$ ipython --no-banner

In [1]: import numpy as np

In [2]: np.set_printoptions(suppress=True, linewidth=120)

In [3]: rng = np.random.default_rng(509023)

In [4]: feats = np.eye(5, dtype=int)[rng.permutation(5)] * np.array([0, 1, 3, 3, 1])

In [5]: feats
Out[5]: 
array([[0, 0, 0, 0, 0],
       [0, 0, 0, 3, 0],
       [0, 0, 3, 0, 0],
       [0, 0, 0, 0, 1],
       [0, 1, 0, 0, 0]])

In [6]: # 3 groups of indices that never mix

In [7]: P = np.triu(np.array([[3, -1, 3, 1, 4],
   ...:     [0, -1, 5, -2, -5],
   ...:     [0, -3, 3, 4, -4],
   ...:     [-3, -4, -4, 3, 3],
   ...:     [4, 1, -4, -2, 0]]), 1) + np.eye(5)

In [8]: other = P @ feats @ np.linalg.inv(P)

In [9]: np.round(np.poly(other), 2) + 0
Out[9]: array([ 1., -3.,  0., -3.,  9.,  0.])

In [10]: np.linalg.cond(feats) > 100
Out[10]: np.True_

In [11]: round(float(np.linalg.norm(feats, 2) / np.linalg.norm(feats)), 2)
Out[11]: 0.67

In [12]: [round(float(x), 2) for x in np.linalg.svd(feats, compute_uv=False)[:3]]
Out[12]: [3.0, 3.0, 1.0]

In [13]: feats[:, 2] @ feats[:, 1]
Out[13]: np.int64(0)

In [14]: np.round(np.linalg.norm(feats, axis=0), 2)
Out[14]: array([0., 1., 3., 3., 1.])

In [15]: np.round(np.linalg.pinv(feats), 2)
Out[15]: 
array([[0.  , 0.  , 0.  , 0.  , 0.  ],
       [0.  , 0.  , 0.  , 0.  , 1.  ],
       [0.  , 0.  , 0.33, 0.  , 0.  ],
       [0.  , 0.33, 0.  , 0.  , 0.  ],
       [0.  , 0.  , 0.  , 1.  , 0.  ]])

In [16]: feats @ feats.T
Out[16]: 
array([[0, 0, 0, 0, 0],
       [0, 9, 0, 0, 0],
       [0, 0, 9, 0, 0],
       [0, 0, 0, 1, 0],
       [0, 0, 0, 0, 1]])

In [17]: E = np.loadtxt("data.csv", delimiter=",")

In [18]: E
Out[18]: 
array([[0., 0., 0., 1.],
       [0., 0., 1., 0.],
       [0., 1., 0., 0.],
       [1., 0., 0., 0.]])

In [19]: # rows sum to 1

In [20]: left, sv, VT = np.linalg.svd(feats)

In [21]: np.argmax(sv[:-1] / (sv[1:] + 1e-6)) + 1
Out[21]: np.int64(4)

In [22]: sv
Out[22]: array([3., 3., 1., 1., 0.])

In [23]: other = left[:, :4] @ np.diag(sv[:4]) @ VT[:4]

In [24]: np.linalg.matrix_rank(other)
Out[24]: np.int64(4)

In [25]: arr = np.array([[-2.3, -1.13, 1.55, -1.12],
    ...:     [-0.54, -0.88, 1.94, -3.05],
    ...:     [1.38, -0.31, 0.97, -0.24],
    ...:     [-0.19, -1.17, 2.24, -1.32],
    ...:     [0.69, 0.56, -0.89, 0.54]])

In [26]: # rank 3

In [27]: arr.reshape(2, -1)
Out[27]: 
array([[-2.3 , -1.13,  1.55, -1.12, -0.54, -0.88,  1.94, -3.05,  1.38, -0.31],
       [ 0.97, -0.24, -0.19, -1.17,  2.24, -1.32,  0.69,  0.56, -0.89,  0.54]])

In [28]: arr.ravel(order="F")
Out[28]: 
array([-2.3 , -0.54,  1.38, -0.19,  0.69, -1.13, -0.88, -0.31, -1.17,  0.56,  1.55,  1.94,  0.97,  2.24, -0.89, -1.12,
       -3.05, -0.24, -1.32,  0.54])

In [29]: arr.reshape(-1, 2)
Out[29]: 
array([[-2.3 , -1.13],
       [ 1.55, -1.12],
       [-0.54, -0.88],
       [ 1.94, -3.05],
       [ 1.38, -0.31],
       [ 0.97, -0.24],
       [-0.19, -1.17],
       [ 2.24, -1.32],
       [ 0.69,  0.56],
       [-0.89,  0.54]])

In [30]: blk = arr.reshape(5, 2, -1)

In [31]: np.round(blk.sum(axis=1), 2)
Out[31]: 
array([[-0.75, -2.25],
       [ 1.4 , -3.93],
       [ 2.35, -0.55],
       [ 2.05, -2.49],
       [-0.2 ,  1.1 ]])

In [32]: np.round(np.einsum("ihd,ihd->ih", blk, blk), 2)
Out[32]: 
array([[ 6.57,  3.66],
       [ 1.07, 13.07],
       [ 2.  ,  1.  ],
       [ 1.4 ,  6.76],
       [ 0.79,  1.08]])

In [33]: blk.shape
Out[33]: (5, 2, 2)

In [34]: blk.transpose(1, 0, 2)
Out[34]: 
array([[[-2.3 , -1.13],
        [-0.54, -0.88],
        [ 1.38, -0.31],
        [-0.19, -1.17],
        [ 0.69,  0.56]],

       [[ 1.55, -1.12],
        [ 1.94, -3.05],
        [ 0.97, -0.24],
        [ 2.24, -1.32],
        [-0.89,  0.54]]])

In [35]: np.einsum("ihd,jhd->hij", blk, blk).shape
Out[35]: (2, 5, 5)

In [36]: other = arr / np.linalg.norm(arr, axis=1, keepdims=True)

In [37]: G = other @ other.T

In [38]: round(np.degrees(np.arccos(np.clip(G[0, 1], -1, 1))), 2)
Out[38]: np.float64(43.91)

In [39]: (G - 2 * np.eye(5)).round(6).argmax(axis=1)
Out[39]: array([3, 3, 3, 1, 2])

In [40]: G[0].round(2)
Out[40]: array([ 1.  ,  0.72, -0.19,  0.73, -0.96])

In [41]: left, sv, VT = np.linalg.svd(arr)

In [42]: np.argmax(sv[:-1] / (sv[1:] + 1e-6)) + 1
Out[42]: np.int64(3)

In [43]: other = left[:, :3] @ np.diag(sv[:3]) @ VT[:3]

In [44]: np.linalg.matrix_rank(other)
Out[44]: np.int64(3)

In [45]: round(float(np.linalg.norm(arr - other, 2)), 2), np.round(sv[3], 2)
Out[45]: (0.0, np.float64(0.0))

In [46]: round(np.linalg.norm(arr - other) / np.linalg.norm(arr), 2)
Out[46]: np.float64(0.0)

In [47]: mat = np.loadtxt("arr.csv", delimiter=",")

In [48]: mat
Out[48]: 
array([[ 5., -6.,  2.,  0.,  4.],
       [ 0.,  0.,  0.,  0.,  0.],
       [ 8., -4.,  6.,  0.,  5.],
       [-5.,  2., -4.,  0., -3.],
       [ 3.,  2.,  4.,  0.,  1.]])

In [49]: z = rng.permutation(5)

In [50]: z
Out[50]: array([1, 4, 2, 3, 0])

In [51]: other = mat[z][:, z]

In [52]: round(float(np.linalg.det(other)), 2), np.round(np.linalg.det(mat[z]), 2)
Out[52]: (0.0, np.float64(0.0))

In [53]: np.diag(other)
Out[53]: array([0., 1., 6., 0., 5.])

In [54]: round(np.linalg.norm(mat, 2) / np.linalg.norm(mat), 2)
Out[54]: np.float64(0.95)

In [55]: np.linalg.matrix_rank(mat, rtol=0.1)
Out[55]: np.int64(2)

In [56]: [round(float(x), 2) for x in np.linalg.svd(mat, compute_uv=False)[:3]]
Out[56]: [16.59, 5.56, 0.0]

In [57]: np.linalg.lstsq(mat[:-1].T, mat[-1])[2]
Out[57]: np.int32(2)

In [58]: F = np.load("case14.npy")

In [59]: F
Out[59]: 
array([[1.  , 0.5 , 0.25, 0.12, 0.06],
       [0.5 , 1.  , 0.5 , 0.25, 0.12],
       [0.25, 0.5 , 1.  , 0.5 , 0.25],
       [0.12, 0.25, 0.5 , 1.  , 0.5 ],
       [0.06, 0.12, 0.25, 0.5 , 1.  ]])

In [60]: # equal to its transpose

In [61]: other = np.array([[-3, -2, -3], [2, -3, -1]])

In [62]: C = np.kron(other, F)

In [63]: C.shape
Out[63]: (10, 15)

In [64]: np.round(F.sum(axis=0), 2)
Out[64]: array([1.93, 2.37, 2.5 , 2.37, 1.93])

In [65]: np.unravel_index(np.abs(F).argmax(), F.shape)
Out[65]: (np.int64(0), np.int64(0))

In [66]: np.round(np.linalg.svd(F, compute_uv=False), 2)
Out[66]: array([2.26, 1.24, 0.69, 0.45, 0.36])

In [67]: r0, r1 = F[0], F[3]

In [68]: r0 @ r1
Out[68]: np.float64(0.52)

In [69]: round(r0 @ r0, 2)
Out[69]: np.float64(1.33)

In [70]: p = (r0 @ r1) / (r0 @ r0) * r0

In [71]: (r1 - p) @ r0
Out[71]: np.float64(0.0)

In [72]: np.round(r1 - p, 2)
Out[72]: array([-0.27,  0.05,  0.4 ,  0.95,  0.48])

In [73]: np.round(np.outer(r0, r1), 2)
Out[73]: 
array([[0.12, 0.25, 0.5 , 1.  , 0.5 ],
       [0.06, 0.12, 0.25, 0.5 , 0.25],
       [0.03, 0.06, 0.12, 0.25, 0.12],
       [0.01, 0.03, 0.06, 0.12, 0.06],
       [0.01, 0.02, 0.03, 0.06, 0.03]])

In [74]: round(np.linalg.norm(r0 + r1) ** 2 + np.linalg.norm(r0 - r1) ** 2, 2)
Out[74]: np.float64(5.81)

In [75]: np.kron(np.eye(2, dtype=int), F)
Out[75]: 
array([[1.  , 0.5 , 0.25, 0.12, 0.06, 0.  , 0.  , 0.  , 0.  , 0.  ],
       [0.5 , 1.  , 0.5 , 0.25, 0.12, 0.  , 0.  , 0.  , 0.  , 0.  ],
       [0.25, 0.5 , 1.  , 0.5 , 0.25, 0.  , 0.  , 0.  , 0.  , 0.  ],
       [0.12, 0.25, 0.5 , 1.  , 0.5 , 0.  , 0.  , 0.  , 0.  , 0.  ],
       [0.06, 0.12, 0.25, 0.5 , 1.  , 0.  , 0.  , 0.  , 0.  , 0.  ],
       [0.  , 0.  , 0.  , 0.  , 0.  , 1.  , 0.5 , 0.25, 0.12, 0.06],
       [0.  , 0.  , 0.  , 0.  , 0.  , 0.5 , 1.  , 0.5 , 0.25, 0.12],
       [0.  , 0.  , 0.  , 0.  , 0.  , 0.25, 0.5 , 1.  , 0.5 , 0.25],
       [0.  , 0.  , 0.  , 0.  , 0.  , 0.12, 0.25, 0.5 , 1.  , 0.5 ],
       [0.  , 0.  , 0.  , 0.  , 0.  , 0.06, 0.12, 0.25, 0.5 , 1.  ]])

In [76]: np.round(np.poly(F), 2)
Out[76]: array([ 1.  , -5.  ,  8.78, -6.86,  2.43, -0.32])

In [77]: np.round(np.linalg.eigvals(F), 2)
Out[77]: array([2.26, 1.24, 0.69, 0.45, 0.36])

In [78]: round(np.linalg.det(2 * F), 2), round(float(np.linalg.det(F)), 2)
Out[78]: (np.float64(10.12), 0.32)

In [79]: np.einsum("ii->", F)
Out[79]: np.float64(5.0)

In [80]: np.round(np.linalg.det(F[::-1]), 2)
Out[80]: np.float64(0.32)

In [81]: np.round(np.linalg.eigvals(F).sum().real, 2)
Out[81]: np.float64(5.0)
